% ipython --no-banner

In [1]: import numpy as np

In [2]: np.set_printoptions(precision=2, suppress=True, linewidth=200, floatmode="fixed")

In [3]: def rd(a):
   ...:     return np.round(a, 2) + 0
   ...: 

In [4]: M2 = np.array([[2, 1], [1, 1]])

In [5]: W2 = np.array([[2, 3], [-2, 0]])

In [6]: W0 = np.kron(M2, W2)

In [7]: print(W0)
[[ 4  6  2  3]
 [-4  0 -2  0]
 [ 2  3  2  3]
 [-2  0 -2  0]]

In [8]: x = np.array([4, -8, 2, 3])

In [9]: a = np.maximum(W0 @ x, 0)

In [10]: np.flatnonzero(a > 1e-9)
Out[10]: array([], dtype=int64)

In [11]: rd(np.tanh(W0 @ x))
Out[11]: array([-1.00, -1.00, -1.00, -1.00])

In [12]: x = np.array([-2, -2, 3, 1])

In [13]: y = W0 @ x

In [14]: coef, lr = np.zeros(4), 1 / np.linalg.norm(W0, 2) ** 2

In [15]: for i in range(3):
    ...:     coef -= lr * W0.T @ (W0 @ coef - y)
    ...:     if i % 1 == 0: print(i, round(np.linalg.norm(W0 @ coef - y), 2))
    ...: 
0 6.03
1 5.77
2 5.55

In [16]: rd(coef)
Out[16]: array([-0.45, -0.86, -0.07, -0.33])

In [17]: M = np.loadtxt("run13.csv", delimiter=",")

In [18]: M
Out[18]: 
array([[0.00, 0.00, 5.00, 0.00, 0.00, 0.00, 0.00, 0.00, 0.00, 0.00, 0.00, 0.00, 0.00],
       [0.00, 0.00, 0.00, 0.00, 0.00, 0.00, 0.00, 0.00, 8.00, 0.00, 0.00, 0.00, 0.00],
       [0.00, 0.00, 0.00, 0.00, 0.00, 0.00, 0.00, 0.00, 0.00, 0.00, 0.00, 0.00, 8.00],
       [0.00, 0.00, 0.00, 5.00, 0.00, 0.00, 0.00, 0.00, 0.00, 0.00, 0.00, 0.00, 0.00],
       [0.00, 4.00, 0.00, 0.00, 0.00, 0.00, 0.00, 0.00, 0.00, 0.00, 0.00, 0.00, 0.00],
       [0.00, 0.00, 0.00, 0.00, 0.00, 0.00, 0.00, 0.00, 0.00, 0.00, 1.00, 0.00, 0.00],
       [0.00, 0.00, 0.00, 0.00, 0.00, 7.00, 0.00, 0.00, 0.00, 0.00, 0.00, 0.00, 0.00],
       [0.00, 0.00, 0.00, 0.00, 0.00, 0.00, 0.00, 0.00, 0.00, 3.00, 0.00, 0.00, 0.00],
       [4.00, 0.00, 0.00, 0.00, 0.00, 0.00, 0.00, 0.00, 0.00, 0.00, 0.00, 0.00, 0.00],
       [0.00, 0.00, 0.00, 0.00, 9.00, 0.00, 0.00, 0.00, 0.00, 0.00, 0.00, 0.00, 0.00],
       [0.00, 0.00, 0.00, 0.00, 0.00, 0.00, 0.00, 1.00, 0.00, 0.00, 0.00, 0.00, 0.00],
       [0.00, 0.00, 0.00, 0.00, 0.00, 0.00, 0.00, 0.00, 0.00, 0.00, 0.00, 4.00, 0.00],
       [0.00, 0.00, 0.00, 0.00, 0.00, 0.00, 4.00, 0.00, 0.00, 0.00, 0.00, 0.00, 0.00]])

In [19]: G = M.T @ M

In [20]: np.linalg.matrix_rank(G)
Out[20]: np.int64(13)

In [21]: rd(np.linalg.svd(M, compute_uv=False) ** 2)
Out[21]: array([81.00, 64.00, 64.00, 49.00, 25.00, 25.00, 16.00, 16.00, 16.00, 16.00,  9.00,  1.00,  1.00])

In [22]: rd(np.linalg.eigvalsh(G)[::-1])
Out[22]: array([81.00, 64.00, 64.00, 49.00, 25.00, 25.00, 16.00, 16.00, 16.00, 16.00,  9.00,  1.00,  1.00])

In [23]: rd(np.abs(np.linalg.eigvals(M)).max())
Out[23]: np.float64(5.0)

In [24]: M.inv()
AttributeError: 'numpy.ndarray' object has no attribute 'inv'


In [25]: np.trace(M)
Out[25]: np.float64(9.0)

In [26]: x = np.array([-1, 2, 1, 0, 1, -2, 1, -1, -2, 0, 0, 2, 0])

In [27]: y = M @ x

In [28]: coef, lr = np.zeros(13), 1 / np.linalg.norm(M, 2) ** 2

In [29]: for i in range(8):
    ...:     coef -= lr * M.T @ (M @ coef - y)
    ...:     if i % 2 == 0: print(i, round(np.linalg.norm(M @ coef - y), 2))
    ...: 
0 12.56
2 6.87
4 4.39
6 2.89

In [30]: rd(np.linalg.cond(M))
Out[30]: np.float64(9.0)

In [31]: rd(coef)
Out[31]: array([-0.83,  1.66,  0.95,  0.00,  1.00, -2.00,  0.83, -0.09, -2.00,  0.00,  0.00,  1.66,  0.00])

In [32]: O, evecs = np.linalg.qr(M[:, :5])[0], np.linalg.qr(M[:, 5:])[0]

In [33]: sigma = np.linalg.svd(O.T @ evecs, compute_uv=False)

In [34]: sigma
Out[34]: array([0.00, 0.00, 0.00, 0.00, 0.00])

In [35]: np.degrees(np.arccos(sigma.clip(0, 1)))
Out[35]: array([90.00, 90.00, 90.00, 90.00, 90.00])

In [36]: arr = np.load("out10.npy")

In [37]: arr
Out[37]: 
array([[ -1.35,  -7.01,  12.50,   0.84,   1.52,  -2.01,   8.70,  -7.43,   2.37,  -4.52,   0.53,  -5.34],
       [ -4.78,   6.72,  -7.47,   0.54,   2.85,   0.60,  -3.17,  11.64,  -5.12,   3.80,  -0.63,   8.99],
       [  4.42,   5.28,  -7.64,  -2.46,  10.33,  -5.62,   6.88,   7.90,  -5.11,   0.20,   1.50,  -3.42],
       [  7.35,   3.70,  -0.61,  13.46,   0.04,   7.24,  -4.85,  -0.89,   3.99,  -7.04,   1.23,  -2.67],
       [-10.42,   3.00,  -2.04,   8.87,  -3.88,   6.11,   3.78,   1.91,  -6.22,   8.10,   4.10,   2.84],
       [ -0.75,  -3.75,   0.03,   5.25,  10.74,  -4.14,  -1.70,   5.25,   9.24,   6.58,  -7.79,  -2.34],
       [ 11.32,  -6.62,   5.68,   3.92,  -6.29,  -2.51,   7.54,  -2.93,   0.30,  -7.41,  -2.81,   2.46],
       [  1.71, -10.94,  -0.48,   9.76,  -8.05,   6.85,  -1.45,  -0.19,   6.00,  -1.00,   3.56,   4.29],
       [  3.65,   6.20,   9.21,   1.04,   4.25,   8.52,   3.73,   8.33,   7.57,   2.75,   4.76,   1.04],
       [ -3.62,  -1.74,   3.45,   6.04,   4.74,   3.17,  -4.29,   4.37,   5.23, -14.25,  -3.71,   4.61],
       [ -1.15,  -3.09,  -3.30,   4.68,   0.34,  -4.78,  11.55, -12.52,   2.66,   2.95,  -5.25,   0.29],
       [  2.61,  -8.10,   9.05,   0.37,  -5.42,  -4.61,  -2.81,  -9.31,  -3.82,  -8.14,  -4.20,  -1.35],
       [  8.68,  -8.03,  -0.79,   5.53,   0.93,   9.33,  -3.64,   2.89,   0.17,  -8.56,   5.69,   3.70],
       [  3.54,  -4.54,  -7.33,  -0.37,  -8.17,   8.50,   0.26,   3.63,  -6.06,  -5.28,  -3.79,  -9.05],
       [  1.50,   3.48,  -2.18,  -2.34,   5.14,  -6.85,  -7.12,  -1.26, -10.47,  -7.97,   0.73,   8.73],
       [  1.64,   6.48, -11.33,  -2.78,   2.11,   1.53,  -9.57,  -3.23,  -5.50,  -2.83,  -3.20,   7.86],
       [  2.68,   7.62, -11.24,  -4.81,  -3.51,  -2.86,  -2.13,   2.65,   6.44,  10.55,   0.02,   0.66],
       [  3.58,  -3.44,   3.05,  10.34,   3.58,   7.73,  -0.57,   4.81,  -9.80,  -5.93,  -5.25,  -2.10],
       [ -4.55,  -4.54,   4.74,   0.87,   1.08,  -8.26,  -9.99,  -2.02,  -0.45,  -8.38,  -5.13,   8.09],
       [  9.73,  -6.24,   2.63,  -5.00,  -5.18,   3.83,  -2.80,  -7.97,  -4.94,  -5.81,  -5.13,  -6.09],
       [  3.22,  -1.18,  -1.89,  -1.37,   9.95,  -5.43,  -8.80,  -4.96,  12.15,  -0.17,  -1.10,   1.81],
       [ -3.50,   1.35,   0.40,   7.48,  -4.18,   1.96,  -0.96,  -7.05, -13.58,   4.84,   5.38,  -4.61],
       [-12.54, -10.10,   4.20,   0.99,   4.32,  -6.03,  -6.78,   1.62,  -0.36,   3.76,   0.50,   1.99],
       [ -5.14,  -0.98,  -4.15,  -2.23,   2.19,   6.27,  -0.96,   7.65,  -8.07,  -0.92,  -8.12, -10.72],
       [ 12.93,   0.40,   6.43,  -4.93,   1.16,  -6.88,  -1.81,  -7.32,  -3.60,   3.26,  -5.39,  -2.96],
       [ -2.16,   1.16,  -1.30,  -4.30,   9.07,   2.87,  -6.09,   2.93,   7.51,   9.62,  -9.36,  -0.98],
       [  3.21, -15.33,   1.23,  -6.23,  -0.93,  -5.93,  -0.60,  -6.41,  -2.74,  -4.95,   2.22,   0.28],
       [  4.01,   9.35,   1.73,  -3.06, -11.54,   1.59,   7.51,   3.04,  -0.87,   3.77,  -4.66,  -6.78],
       [ 13.41,   1.84,   2.33,  -5.45,  -4.78,  -3.32,   5.36,   0.66,   0.47,  -3.55,   9.11,  -4.77],
       [  3.03,  -3.59, -10.42,   5.06,   8.17,   4.33,   6.04,   2.49,   2.61,  -8.61,  -5.05,  -3.01],
       [  2.31,   5.97,  -2.78,   8.42,  -1.79,  -4.92,   1.76,   1.35,   3.46,  -0.77,   0.55,  15.34],
       [ 10.00,   1.47,   3.04,  10.16,  -6.21,   0.72,   2.91,  -2.17,   0.40,   4.16,  -2.81,  10.38],
       [  3.49,  -2.29,   2.84,  -7.24,  -0.16,   0.57,   2.94,   5.59,   8.09,   6.89,  -1.58,  12.90]])

In [38]: W2 = arr[[28, 12]].astype(float)

In [39]: for _ in range(3):
    ...:     lab = np.linalg.norm(arr[:, None] - W2, axis=-1).argmin(axis=1)
    ...:     W2 = np.array([arr[lab == j].mean(axis=0) for j in range(2)])
    ...: 

In [40]: lab
Out[40]: array([0, 1, 1, 1, 1, 1, 0, 1, 0, 1, 0, 0, 1, 1, 1, 1, 0, 1, 1, 0, 1, 1, 1, 1, 0, 1, 0, 0, 0, 1, 1, 0, 0])

In [41]: np.bincount(lab)
Out[41]: array([13, 20])
